$ python -q
>>> import numpy as np
>>> np.set_printoptions(precision=1, suppress=True, linewidth=140, floatmode="fixed")
>>> J = np.load("test5.npy")
>>> J
array([[20,  0,  1,  0],
       [ 1, 20,  2,  3],
       [ 1,  0, 26,  1],
       [ 3,  2,  2, 18]])
>>> vec = np.array([-3, 3, 3, -3])
>>> h = np.maximum(J @ vec, 0)
>>> J.T @ h
array([ 126, 1080, 1980,  234])
>>> np.flatnonzero(h > 1e-9)
array([1, 2])
>>> J * (h > 1e-9)[:, None]
array([[ 0,  0,  0,  0],
       [ 1, 20,  2,  3],
       [ 1,  0, 26,  1],
       [ 0,  0,  0,  0]])
>>> O, Rm = np.linalg.qr(J)
>>> np.abs(np.diag(Rm))
array([20.3, 20.1, 26.0, 17.3])
>>> round(float(abs(Rm[0, 0])), 1), np.round(np.linalg.norm(J[:, 0]), 1)
(20.3, np.float64(20.3))
>>> arr = np.load("w.npy")
>>> arr
array([[0.5, 0.0, 0.5, 0.0, 0.0],
       [0.0, 0.7, 0.0, 0.0, 0.3],
       [0.0, 0.0, 1.0, 0.0, 0.0],
       [0.0, 0.0, 0.3, 0.7, 0.0],
       [0.0, 0.0, 0.0, 0.5, 0.5]])
>>> rng = np.random.default_rng(33)
>>> idx = rng.permutation(5)
>>> idx
array([0, 4, 1, 3, 2])
>>> Y = arr[idx][:, idx]
>>> round(float(np.linalg.det(Y)), 1), round(float(np.linalg.det(arr[idx])), 1)
(0.1, 0.1)
>>> np.diag(Y)
array([0.5, 0.5, 0.7, 0.7, 1.0])
>>> Y
array([[0.5, 0.0, 0.0, 0.0, 0.5],
       [0.0, 0.5, 0.0, 0.5, 0.0],
       [0.0, 0.3, 0.7, 0.0, 0.0],
       [0.0, 0.0, 0.0, 0.7, 0.3],
       [0.0, 0.0, 0.0, 0.0, 1.0]])
>>> vec = np.array([1, -1, 0, 2, 1])
>>> rhs = Y @ vec
>>> rhs
array([ 1.0,  0.5, -0.3,  1.7,  1.0])
>>> np.linalg.solve(Y, rhs + Y[:, 4])
array([ 1.0, -1.0,  0.0,  2.0,  2.0])
